>>> import numpy as np
>>> np.set_printoptions(precision=2, suppress=True, linewidth=200, legacy="1.25")
>>> tidy = lambda a: np.round(a, 2) + 0
>>> feats = np.load("data.npy")
>>> feats
array([[ 12.09,  23.67,  -9.91,  22.6 ],
       [-45.77, -16.4 ,  10.68, -11.41],
       [ 11.27,  22.79,  -9.95,  24.02],
       [-44.21, -15.97,   9.73, -13.76],
       [ 11.57,  22.59,  -8.79,  21.73],
       [ 11.79,  25.05, -10.82,  23.98],
       [ 13.28,  22.62,  -8.57,  22.99],
       [ 11.82,  21.15, -10.96,  24.09],
       [-46.49, -15.34,   9.08, -12.56],
       [ 11.96,  22.08,  -8.06,  24.04],
       [-45.08, -15.42,  11.52, -10.83],
       [ 12.86,  21.26,  -9.71,  24.11],
       [ 10.76,  21.69,  -9.63,  21.83],
       [ 10.85,  21.97, -11.07,  23.43],
       [-46.72, -14.8 ,  10.22, -11.63],
       [-45.85, -15.54,   9.76, -11.65],
       [ 12.43,  22.85,  -9.15,  25.72],
       [-45.55, -16.35,  10.71, -12.13],
       [-45.61, -15.45,   9.21, -10.9 ],
       [-45.92, -14.94,   7.5 , -12.71],
       [-46.02, -14.44,   9.1 , -12.56],
       [-46.09, -17.93,   9.24, -13.14],
       [-47.43, -17.04,   9.65, -10.72],
       [ 11.67,  20.21,  -9.27,  23.43],
       [ 11.84,  22.61,  -8.18,  22.7 ],
       [-45.48, -15.78,  10.45, -13.23],
       [-45.99, -14.87,   8.99, -14.  ],
       [ 12.09,  22.2 , -10.93,  22.05]])
>>> x0 = np.array([3, -1, 3, 2])
>>> y = feats @ x0
>>> b, lr = np.zeros(4), 1 / np.linalg.norm(feats, 2) ** 2
>>> for i in range(6):
...     b -= lr * feats.T @ (feats @ b - y)
...     if i % 2 == 0: print(i, round(np.linalg.norm(feats @ b - y), 2))
... 
0 112.51
2 83.12
4 62.39
>>> tidy(np.linalg.cond(feats))
45.65
>>> tidy(b)
array([ 2.15,  0.39, -0.31,  0.21])
>>> Xc = feats - feats.mean(axis=0)
>>> vecs = np.linalg.svd(Xc)[2][:2]
>>> A2 = Xc - Xc @ vecs.T @ vecs
>>> tidy(np.linalg.norm(A2) / np.linalg.norm(Xc))
0.03
>>> np.linalg.norm(A2, axis=1).round(6).argmax()
3
>>> proj = feats @ np.linalg.solve(feats.T @ feats, feats.T)
>>> tidy(proj @ feats[:, 0])
array([ 12.09, -45.77,  11.27, -44.21,  11.57,  11.79,  13.28,  11.82, -46.49,  11.96, -45.08,  12.86,  10.76,  10.85, -46.72, -45.85,  12.43, -45.55, -45.61, -45.92, -46.02, -46.09, -47.43,  11.67,
        11.84, -45.48, -45.99,  12.09])
>>> tidy(np.trace(proj))
4.0
>>> x0 = np.array([2, 2, 0, 1])
>>> y = feats @ x0
>>> tidy(np.linalg.lstsq(feats, y)[0])
array([2., 2., 0., 1.])
>>> rng = np.random.default_rng(651)
>>> y = y + 0.02 * rng.normal(size=28)
>>> tidy(y)
array([  94.15, -135.73,   92.17, -134.12,   90.02,   97.66,   94.79,   90.04, -136.21,   92.14, -131.84,   92.33,   86.73,   89.03, -134.67, -134.41,   96.29, -135.91, -133.03, -134.4 , -133.46,
       -141.17, -139.67,   87.15,   91.59, -135.76, -135.74,   90.65])
>>> b, *_ = np.linalg.lstsq(feats, y)
>>> b.round()
array([2., 2., 0., 1.])
>>> tidy(b)
array([2., 2., 0., 1.])
>>> mat = np.load("w.npy")
>>> tidy(mat)
array([[-11.79,   5.09,  14.19,  -5.82],
       [-14.39,  -0.93,  10.6 ,  -8.92],
       [ 13.04,  -2.83, -13.06,   7.15],
       [  3.25,  14.99,  11.48,   5.73],
       [-12.22, -11.89,  -1.41, -10.36],
       [ -9.37, -14.  ,  -5.67,  -9.18],
       [ -8.67, -14.3 ,  -6.51,  -8.83],
       [ 12.64,  11.39,   0.61,  10.49],
       [-13.82,   0.99,  11.95,  -8.08],
       [-14.84,  -4.75,   7.38, -10.14],
       [ 14.77,   5.94,  -6.2 ,  10.4 ],
       [ 13.6 ,  -1.55, -12.31,   7.81]])
>>> D = np.linalg.norm(mat[:, None] - mat[None], axis=-1)
>>> D.shape
(12, 12)
>>> tidy(D[:5, :5])
array([[ 0.  ,  8.1 , 39.88, 21.56, 23.5 ],
       [ 8.1 ,  0.  , 39.68, 27.93, 16.47],
       [39.88, 39.68,  0.  , 31.91, 34.1 ],
       [21.56, 27.93, 31.91,  0.  , 37.24],
       [23.5 , 16.47, 34.1 , 37.24,  0.  ]])
>>> (D + 1e9 * np.eye(12)).round(6).argmin(axis=1)
array([ 8,  8, 11,  7,  5,  6,  5, 10,  1,  1,  7,  2])
>>> A2 = mat / np.sqrt((mat ** 2).mean(axis=1, keepdims=True))
>>> tidy(np.linalg.norm(A2, axis=1))
array([2., 2., 2., 2., 2., 2., 2., 2., 2., 2., 2., 2.])
>>> np.linalg.matrix_rank(A2) == np.linalg.matrix_rank(mat)
True
>>> tidy(A2[8])
array([-1.38,  0.1 ,  1.19, -0.81])
>>> Xc = mat - mat.mean(axis=0)
>>> vecs = np.linalg.svd(Xc)[2][:2]
>>> A2 = Xc - Xc @ vecs.T @ vecs
>>> tidy(np.cov(Xc @ vecs.T, rowvar=False))
array([[289.68,   0.  ],
       [  0.  , 135.89]])
>>> np.linalg.norm(A2, axis=1).round(6).argmax()
0
>>> tidy((Xc @ vecs.T).std(axis=0))
array([16.3 , 11.16])
>>> rank = np.linalg.matrix_rank(mat)
>>> rank
2
>>> N = np.linalg.svd(mat)[2][rank:].T
>>> np.allclose(mat @ N, 0)
True
>>> [int(np.linalg.matrix_rank(mat[:, :j + 1])) for j in range(4)]
[1, 2, 2, 2]
>>> N.shape
(4, 2)
>>> m1 = np.array([[1, 1, 1, 1, -1, -1, -1, -1],
...     [1, 1, -1, -1, -1, -1, 1, 1],
...     [1, -1, -1, 1, 1, -1, -1, 1]])
>>> np.abs(m1).max()
1
>>> m1 - m1[0]
array([[ 0,  0,  0,  0,  0,  0,  0,  0],
       [ 0,  0, -2, -2,  0,  0,  2,  2],
       [ 0, -2, -2,  0,  2,  0,  0,  2]])
>>> np.diff(m1, axis=0)
array([[ 0,  0, -2, -2,  0,  0,  2,  2],
       [ 0, -2,  0,  2,  2,  0, -2,  0]])
>>> data = np.loadtxt("layer18.csv", delimiter=",")
>>> data
array([[ 2., -2.,  4.,  2.,  0.],
       [ 2.,  1., -2., -2.,  1.],
       [ 0.,  0.,  0., -2.,  2.]])
>>> data.shape
(3, 5)
>>> data[:, 5]
Traceback (most recent call last):
  File "<python-input-57>", line 1, in <module>
    data[:, 5]
    ~~~~^^^^^^
IndexError: index 5 is out of bounds for axis 1 with size 5
>>> tidy(np.linalg.svd(data, compute_uv=False))
array([5.89, 3.35, 2.02])
>>> K = np.loadtxt("sample3.csv", delimiter=",")
>>> K
array([[ 0.34, -0.02],
       [ 0.17, -0.01],
       [ 1.87, -0.11]])
>>> left, s, VT = np.linalg.svd(K)
>>> vecs = VT[:(s > 1e-8).sum()]
>>> x0 = K[2] + -3 * K[0] + rng.integers(2) * np.eye(2)[1]
>>> tidy(x0)
array([ 0.85, -0.05])
>>> np.linalg.matrix_rank(np.vstack([K, x0]))
1
>>> tidy(vecs.T @ vecs)
array([[ 1.  , -0.06],
       [-0.06,  0.  ]])
>>> tidy(np.linalg.norm(x0 - vecs.T @ vecs @ x0))
0.0
>>> np.allclose(vecs.T @ vecs @ x0, x0)
True
>>> tidy(np.diag(vecs.T @ vecs))
array([1., 0.])
>>> M = np.load("mat.npy")
>>> tidy(M)
array([[0.02, 0.1 , 0.08, 0.04, 0.07],
       [0.1 , 0.42, 0.35, 0.16, 0.29],
       [0.08, 0.35, 0.3 , 0.14, 0.24],
       [0.04, 0.16, 0.14, 0.06, 0.11],
       [0.07, 0.29, 0.24, 0.11, 0.2 ]])
>>> tidy(np.linalg.det(M))
0.0
>>> tidy(np.sort(np.abs(np.linalg.eigvals(M))))
array([0., 0., 0., 0., 1.])
>>> tidy(M @ M)
array([[0.02, 0.1 , 0.08, 0.04, 0.07],
       [0.1 , 0.42, 0.35, 0.16, 0.29],
       [0.08, 0.35, 0.3 , 0.14, 0.24],
       [0.04, 0.16, 0.14, 0.06, 0.11],
       [0.07, 0.29, 0.24, 0.11, 0.2 ]])
>>> np.trace(M)
1.0
>>> tidy((M + M.T) / 2)
array([[0.02, 0.1 , 0.08, 0.04, 0.07],
       [0.1 , 0.42, 0.35, 0.16, 0.29],
       [0.08, 0.35, 0.3 , 0.14, 0.24],
       [0.04, 0.16, 0.14, 0.06, 0.11],
       [0.07, 0.29, 0.24, 0.11, 0.2 ]])
>>> tidy(np.linalg.matrix_power(M, 3))
array([[0.02, 0.1 , 0.08, 0.04, 0.07],
       [0.1 , 0.42, 0.35, 0.16, 0.29],
       [0.08, 0.35, 0.3 , 0.14, 0.24],
       [0.04, 0.16, 0.14, 0.06, 0.11],
       [0.07, 0.29, 0.24, 0.11, 0.2 ]])
>>> tidy(np.abs(np.linalg.eigvals(M)).max())
1.0
>>> left, s, VT = np.linalg.svd(M)
>>> tidy(s)
array([1., 0., 0., 0., 0.])
>>> A2 = left[:, :1] @ np.diag(s[:1]) @ VT[:1]
>>> tidy(np.linalg.norm(M - A2) / np.linalg.norm(M))
0.0
>>> tidy(np.linalg.norm(M - A2, 2)), tidy(s[1])
(0.0, 0.0)
>>> tidy(np.abs(M - A2).max())
0.0
>>> np.linalg.matrix_rank(M, rtol=0.05)
1
